$ python3 -q
>>> import numpy as np
>>> np.set_printoptions(precision=2, suppress=True, linewidth=200)
>>> mat = np.load("layer12.npy")
>>> mat
array([[ 0.36, -0.18, -0.84,  0.36, -0.12, -0.42, -0.78,  0.9 , -1.02],
       [ 0.  ,  0.  ,  0.  ,  0.  ,  0.  ,  0.  ,  0.  ,  0.  ,  0.  ],
       [-0.36,  0.18,  0.84, -0.36,  0.12,  0.42,  0.78, -0.9 ,  1.02],
       [ 0.42, -0.21, -0.98,  0.42, -0.14, -0.49, -0.91,  1.05, -1.19],
       [-0.54,  0.27,  1.26, -0.54,  0.18,  0.63,  1.17, -1.35,  1.53]])
>>> Uu, sigma, VT = np.linalg.svd(mat)
>>> V = VT[:(sigma > 1e-8).sum()]
>>> rng = np.random.default_rng(21)
>>> vec = mat[2] + 3 * mat[0] + rng.integers(2) * np.eye(9)[5]
>>> vec
array([ 0.72, -0.36, -1.68,  0.72, -0.24, -0.84, -1.56,  1.8 , -2.04])
>>> np.round(np.linalg.norm(vec - V.T @ V @ vec), 2)
np.float64(0.0)
>>> np.allclose(V.T @ V @ vec, vec)
True
>>> print(np.linalg.matrix_rank(np.vstack([mat, vec])))
1
>>> rk = np.linalg.matrix_rank(mat)
>>> rk
np.int64(1)
>>> ns = np.linalg.svd(mat)[2][rk:].T
>>> [int(np.linalg.matrix_rank(mat[:i])) for i in range(1, len(mat) + 1)]
[1, 1, 1, 1, 1]
>>> [int(np.linalg.matrix_rank(mat[:, :j + 1])) for j in range(9)]
[1, 1, 1, 1, 1, 1, 1, 1, 1]
>>> np.allclose(mat @ ns, 0)
True
>>> print([int(np.linalg.matrix_rank(np.delete(mat, i, axis=0))) for i in range(5)])
[1, 1, 1, 1, 1]
>>> round(float(np.linalg.norm(mat, 2) / np.linalg.norm(mat)), 2)
1.0
>>> M2 = mat + rng.integers(-2, 3, (5, 1)) @ rng.integers(-2, 3, (1, 9))
>>> print(M2)
[[-0.64 -2.18 -1.84  1.36  0.88  1.58 -1.78  0.9   0.98]
 [ 1.    2.    1.   -1.   -1.   -2.    1.    0.   -2.  ]
 [-1.36 -1.82 -0.16  0.64  1.12  2.42 -0.22 -0.9   3.02]
 [ 0.42 -0.21 -0.98  0.42 -0.14 -0.49 -0.91  1.05 -1.19]
 [-1.54 -1.73  0.26  0.46  1.18  2.63  0.17 -1.35  3.53]]
>>> np.linalg.matrix_rank(M2 - mat, tol=1e-8)
np.int64(1)
>>> np.abs(M2 - mat).sum(axis=1)
array([11., 11., 11.,  0., 11.])
>>> np.round(np.linalg.svd(M2 - mat, compute_uv=False), 2) + 0
array([8.25, 0.  , 0.  , 0.  , 0.  ])
>>> M2 - mat
array([[-1., -2., -1.,  1.,  1.,  2., -1.,  0.,  2.],
       [ 1.,  2.,  1., -1., -1., -2.,  1.,  0., -2.],
       [-1., -2., -1.,  1.,  1.,  2., -1.,  0.,  2.],
       [ 0.,  0.,  0.,  0.,  0.,  0.,  0.,  0.,  0.],
       [-1., -2., -1.,  1.,  1.,  2., -1.,  0.,  2.]])
>>> J = np.diag(np.array([2, 1, 1, 0, 2, 1, -2, 1]))
>>> J
array([[ 2,  0,  0,  0,  0,  0,  0,  0],
       [ 0,  1,  0,  0,  0,  0,  0,  0],
       [ 0,  0,  1,  0,  0,  0,  0,  0],
       [ 0,  0,  0,  0,  0,  0,  0,  0],
       [ 0,  0,  0,  0,  2,  0,  0,  0],
       [ 0,  0,  0,  0,  0,  1,  0,  0],
       [ 0,  0,  0,  0,  0,  0, -2,  0],
       [ 0,  0,  0,  0,  0,  0,  0,  1]])
>>> Uu, sigma, VT = np.linalg.svd(J)
>>> V = VT[:(sigma > 1e-8).sum()]
>>> vec = J[1] + 2 * J[3] + rng.integers(2) * np.eye(8)[7]
>>> print(vec)
[0. 1. 0. 0. 0. 0. 0. 0.]
>>> V.T @ V
array([[1., 0., 0., 0., 0., 0., 0., 0.],
       [0., 1., 0., 0., 0., 0., 0., 0.],
       [0., 0., 1., 0., 0., 0., 0., 0.],
       [0., 0., 0., 0., 0., 0., 0., 0.],
       [0., 0., 0., 0., 1., 0., 0., 0.],
       [0., 0., 0., 0., 0., 1., 0., 0.],
       [0., 0., 0., 0., 0., 0., 1., 0.],
       [0., 0., 0., 0., 0., 0., 0., 1.]])
>>> print(np.linalg.svd(J, compute_uv=False))
[2. 2. 2. 1. 1. 1. 1. 0.]
>>> J @ J.T
array([[4, 0, 0, 0, 0, 0, 0, 0],
       [0, 1, 0, 0, 0, 0, 0, 0],
       [0, 0, 1, 0, 0, 0, 0, 0],
       [0, 0, 0, 0, 0, 0, 0, 0],
       [0, 0, 0, 0, 4, 0, 0, 0],
       [0, 0, 0, 0, 0, 1, 0, 0],
       [0, 0, 0, 0, 0, 0, 4, 0],
       [0, 0, 0, 0, 0, 0, 0, 1]])
>>> np.linalg.norm(J, axis=0)
array([2., 1., 1., 0., 2., 1., 2., 1.])
>>> J[:, 4] @ J[:, 0]
np.int64(0)
>>> J.T @ J
array([[4, 0, 0, 0, 0, 0, 0, 0],
       [0, 1, 0, 0, 0, 0, 0, 0],
       [0, 0, 1, 0, 0, 0, 0, 0],
       [0, 0, 0, 0, 0, 0, 0, 0],
       [0, 0, 0, 0, 4, 0, 0, 0],
       [0, 0, 0, 0, 0, 1, 0, 0],
       [0, 0, 0, 0, 0, 0, 4, 0],
       [0, 0, 0, 0, 0, 0, 0, 1]])
>>> J.ravel(order="F")
array([ 2,  0,  0,  0,  0,  0,  0,  0,  0,  1,  0,  0,  0,  0,  0,  0,  0,  0,  1,  0,  0,  0,  0,  0,  0,  0,  0,  0,  0,  0,  0,  0,  0,  0,  0,  0,  2,  0,  0,  0,  0,  0,  0,  0,  0,  1,  0,  0,
        0,  0,  0,  0,  0,  0, -2,  0,  0,  0,  0,  0,  0,  0,  0,  1])
>>> T = J.reshape(8, 2, -1)
>>> T[:, 0]
array([[2, 0, 0, 0],
       [0, 1, 0, 0],
       [0, 0, 1, 0],
       [0, 0, 0, 0],
       [0, 0, 0, 0],
       [0, 0, 0, 0],
       [0, 0, 0, 0],
       [0, 0, 0, 0]])
>>> T.shape
(8, 2, 4)
>>> M2 = np.array([[3, 0, 3, 3, 1, 2, 2, 0],
...     [2, 1, 3, 2, 2, 0, 0, 3],
...     [3, 1, 0, 0, 1, 2, 2, 2],
...     [1, 3, 1, 3, 2, 3, 1, 3],
...     [3, 2, 3, 3, 3, 2, 1, 3],
...     [1, 3, 2, 1, 3, 2, 0, 1],
...     [3, 2, 0, 0, 0, 2, 0, 1],
...     [0, 0, 0, 2, 0, 0, 3, 1]])
>>> M2[-1] = M2[0]
>>> feats = M2 + 0.02 * np.eye(8)
>>> print(feats)
[[3.02 0.   3.   3.   1.   2.   2.   0.  ]
 [2.   1.02 3.   2.   2.   0.   0.   3.  ]
 [3.   1.   0.02 0.   1.   2.   2.   2.  ]
 [1.   3.   1.   3.02 2.   3.   1.   3.  ]
 [3.   2.   3.   3.   3.02 2.   1.   3.  ]
 [1.   3.   2.   1.   3.   2.02 0.   1.  ]
 [3.   2.   0.   0.   0.   2.   0.02 1.  ]
 [3.   0.   3.   3.   1.   2.   2.   0.02]]
>>> print((feats - feats.T) / 2)
[[ 0.  -1.   0.   1.  -1.   0.5 -0.5 -1.5]
 [ 1.   0.   1.  -0.5  0.  -1.5 -1.   1.5]
 [ 0.  -1.   0.  -0.5 -1.   0.   1.  -0.5]
 [-1.   0.5  0.5  0.  -0.5  1.   0.5  0. ]
 [ 1.   0.   1.   0.5  0.  -0.5  0.5  1. ]
 [-0.5  1.5  0.  -1.   0.5  0.  -1.  -0.5]
 [ 0.5  1.  -1.  -0.5 -0.5  1.   0.  -0.5]
 [ 1.5 -1.5  0.5  0.  -1.   0.5  0.5  0. ]]
>>> print(np.round(np.linalg.det(feats), 2))
6.1
>>> X = np.loadtxt("sample2.csv", delimiter=",")
>>> X
array([[ 1.  , -0.4 , -0.2 , -0.7 ,  4.91],
       [-0.1 ,  2.3 , -0.4 ,  0.2 , -0.61],
       [ 0.  , -0.1 ,  1.  , -0.1 , -0.02],
       [-0.1 ,  0.5 ,  0.9 , -0.4 , -0.07],
       [ 1.4 ,  0.7 , -1.3 , -2.9 ,  7.04],
       [-0.2 ,  0.7 , -1.5 ,  0.6 , -1.15],
       [-0.1 , -0.9 ,  1.  , -0.3 , -0.39],
       [-0.6 ,  0.5 ,  0.6 ,  0.6 , -2.59],
       [-1.3 , -0.5 ,  0.7 , -0.7 , -6.36],
       [-0.4 ,  1.1 ,  1.7 ,  1.1 , -1.97],
       [-0.6 ,  0.2 , -1.  , -0.4 , -2.86],
       [ 1.1 ,  0.7 ,  0.3 , -0.2 ,  5.43],
       [-0.7 ,  0.  , -0.6 , -0.4 , -3.36],
       [ 0.4 , -0.6 , -1.  ,  0.6 ,  2.22],
       [ 1.  , -0.4 ,  1.3 , -0.2 ,  4.65],
       [ 1.4 ,  1.6 ,  1.6 , -0.7 ,  6.57]])
>>> vec = np.array([3, 0, -3, 2, -1])
>>> y = X @ vec
>>> np.round(np.linalg.pinv(X) @ X, 2) + 0
array([[1., 0., 0., 0., 0.],
       [0., 1., 0., 0., 0.],
       [0., 0., 1., 0., 0.],
       [0., 0., 0., 1., 0.],
       [0., 0., 0., 0., 1.]])
>>> np.round(np.linalg.solve(X.T @ X, X.T @ y), 2) + 0
array([ 3.,  0., -3.,  2., -1.])
>>> np.round(np.linalg.lstsq(X, y)[0], 2) + 0
array([ 3.,  0., -3.,  2., -1.])
>>> y = y + 0.02 * rng.normal(size=16)
>>> print(y)
[-2.71  1.93 -3.17 -3.72 -4.77  6.22 -3.48  0.21 -1.   -2.11  3.24 -3.4   2.27  3.18 -5.97 -8.57]
>>> coef, *_ = np.linalg.lstsq(X, y)
>>> coef.round()
array([ 3.,  0., -3.,  2., -1.])
>>> coef.round(2) + 0
array([ 2.84,  0.  , -2.99,  2.  , -0.97])
>>> basis = X[[12, 11]].astype(float)
>>> for _ in range(4):
...     z = np.linalg.norm(X[:, None] - basis, axis=-1).argmin(axis=1)
...     basis = np.array([X[z == j].mean(axis=0) for j in range(2)])
... 
>>> z
array([1, 0, 0, 0, 1, 0, 0, 0, 0, 0, 0, 1, 0, 1, 1, 1])
>>> np.abs(basis[1] - basis[0]).argmax()
np.int64(4)
>>> np.bincount(z)
array([10,  6])
>>> T = np.stack([X, 5 * X, X[::-1]])
>>> T.shape
(3, 16, 5)
>>> np.linalg.matrix_rank(T.reshape(3, -1))
np.int64(2)
>>> np.linalg.norm(T, axis=(1, 2))
array([17.28, 86.42, 17.28])
>>> M = np.loadtxt("arr.csv", delimiter=",")
>>> print(M)
[[ 0.04  0.19 -0.04]
 [ 0.19  0.93 -0.19]
 [-0.04 -0.19  0.04]]
>>> vals, V = np.linalg.eigh(M)
>>> np.unique(vals.round(6) + 0, return_counts=True)[1]
array([2, 1])
>>> round(vals.sum(), 2), np.trace(M)
(np.float64(1.0), np.float64(1.0))
>>> np.round(np.linalg.svd(M, compute_uv=False), 2) + 0
array([1., 0., 0.])
>>> np.round(V.T @ M @ V, 2) + 0
array([[0., 0., 0.],
       [0., 0., 0.],
       [0., 0., 1.]])
>>> np.round(V.T @ V, 2) + 0
array([[1., 0., 0.],
       [0., 1., 0.],
       [0., 0., 1.]])
>>> print(M @ np.linalg.pinv(M) @ M)
[[ 0.04  0.19 -0.04]
 [ 0.19  0.93 -0.19]
 [-0.04 -0.19  0.04]]
>>> Uu, sigma, VT = np.linalg.svd(M, full_matrices=False)
>>> np.sqrt((sigma ** 2).sum()), np.round(np.linalg.norm(M), 2)
(np.float64(1.0), np.float64(1.0))
>>> print(np.round(Uu.T @ Uu, 2) + 0)
[[1. 0. 0.]
 [0. 1. 0.]
 [0. 0. 1.]]
>>> np.round(sigma / sigma[0], 2) + 0
array([1., 0., 0.])
>>> sigma.round(2) + 0
array([1., 0., 0.])
>>> np.allclose(Uu * sigma @ VT, M)
True
>>> (sigma > 1e-8).sum()
np.int64(1)
>>> M2 = M / np.sqrt((M ** 2).mean(axis=1, keepdims=True))
>>> print(np.linalg.norm(M2, axis=1))
[1.73 1.73 1.73]
>>> np.linalg.matrix_rank(M2) == np.linalg.matrix_rank(M)
np.True_
>>> M2[0]
array([ 0.33,  1.67, -0.33])
>>> q, _ = np.linalg.qr(np.array([[0.3, 0.0, -0.1, -2.2, 0.5, -0.8, 0.9, 1.7, 0.2, 0.6],
...     [1.0, 1.1, -2.2, 0.5, -0.4, 1.1, -1.6, -0.2, -0.7, -0.8],
...     [-0.8, 0.7, -0.1, -0.6, 0.2, 2.0, 1.2, -1.4, -0.2, -1.3],
...     [0.7, 0.7, 0.8, -1.5, -1.1, 0.0, 1.5, 0.5, -2.6, -0.3],
...     [0.8, -0.1, 1.0, -0.4, 0.1, -1.0, 0.0, 0.4, 0.4, 0.6],
...     [0.7, 0.0, -0.7, 0.7, -0.3, 1.4, 1.6, -0.7, -0.8, -1.2],
...     [1.2, 0.8, -0.7, -0.9, -1.2, 1.3, -0.2, 0.0, -0.5, 0.6],
...     [-0.4, 0.7, 0.0, 0.1, -0.5, 0.8, 0.5, -0.3, 1.4, 1.4],
...     [-0.2, -0.5, 0.7, -1.3, -0.1, -0.2, 1.0, -2.2, -1.3, 0.9],
...     [-2.0, 1.0, -0.2, -0.6, 0.3, -1.3, 0.2, 1.8, -0.4, -1.8]]))
>>> E = q[:, :10]
>>> E.round(2) + 0
array([[-0.1 ,  0.  ,  0.01,  0.81, -0.36,  0.03,  0.2 , -0.28, -0.24, -0.18],
       [-0.33, -0.53,  0.52,  0.01, -0.19,  0.15, -0.12,  0.45,  0.08, -0.23],
       [ 0.27, -0.32, -0.09,  0.09, -0.24, -0.83, -0.13,  0.06,  0.21,  0.08],
       [-0.23, -0.34, -0.62,  0.05,  0.2 ,  0.11,  0.26,  0.  ,  0.43, -0.37],
       [-0.27,  0.04, -0.48, -0.16, -0.59,  0.11,  0.  ,  0.33, -0.22,  0.38],
       [-0.23, -0.01,  0.23, -0.11,  0.13, -0.26,  0.85,  0.07, -0.06,  0.26],
       [-0.4 , -0.39, -0.06,  0.18,  0.39, -0.03, -0.3 , -0.29, -0.14,  0.55],
       [ 0.13, -0.32, -0.17, -0.23,  0.16, -0.13,  0.04,  0.01, -0.79, -0.37],
       [ 0.07,  0.24, -0.13,  0.45,  0.43, -0.09, -0.06,  0.71, -0.11,  0.07],
       [ 0.67, -0.44, -0.02,  0.11, -0.02,  0.42,  0.22,  0.07,  0.04,  0.34]])
>>> q, V = np.linalg.qr(E[:, :2])[0], np.linalg.qr(E[:, 2:])[0]
>>> sigma = np.linalg.svd(q.T @ V, compute_uv=False)
>>> round(np.linalg.norm(q @ q.T - V @ V.T, 2), 2)
np.float64(1.0)
>>> M2 = E / np.sqrt((E ** 2).mean(axis=1, keepdims=True))
>>> np.linalg.matrix_rank(E - E.mean(axis=1, keepdims=True))
np.int64(9)
>>> np.linalg.norm(M2, axis=1)
array([3.16, 3.16, 3.16, 3.16, 3.16, 3.16, 3.16, 3.16, 3.16, 3.16])
>>> np.round(E - E.mean(axis=1, keepdims=True), 2) + 0
array([[-0.09,  0.01,  0.02,  0.82, -0.35,  0.04,  0.21, -0.26, -0.23, -0.17],
       [-0.32, -0.51,  0.54,  0.03, -0.18,  0.17, -0.1 ,  0.47,  0.1 , -0.21],
       [ 0.36, -0.23,  0.  ,  0.18, -0.15, -0.74, -0.04,  0.15,  0.3 ,  0.16],
       [-0.18, -0.29, -0.57,  0.1 ,  0.25,  0.16,  0.31,  0.05,  0.48, -0.32],
       [-0.18,  0.12, -0.39, -0.08, -0.51,  0.2 ,  0.09,  0.42, -0.13,  0.47],
       [-0.32, -0.1 ,  0.15, -0.2 ,  0.04, -0.35,  0.76, -0.02, -0.14,  0.18],
       [-0.35, -0.34, -0.01,  0.23,  0.44,  0.02, -0.25, -0.24, -0.09,  0.6 ],
       [ 0.3 , -0.16, -0.01, -0.06,  0.33,  0.03,  0.21,  0.18, -0.62, -0.2 ],
       [-0.09,  0.08, -0.29,  0.29,  0.27, -0.25, -0.22,  0.55, -0.26, -0.09],
       [ 0.53, -0.58, -0.16, -0.03, -0.16,  0.28,  0.08, -0.07, -0.1 ,  0.2 ]])
>>> np.linalg.matrix_rank(M2) == np.linalg.matrix_rank(E)
np.True_
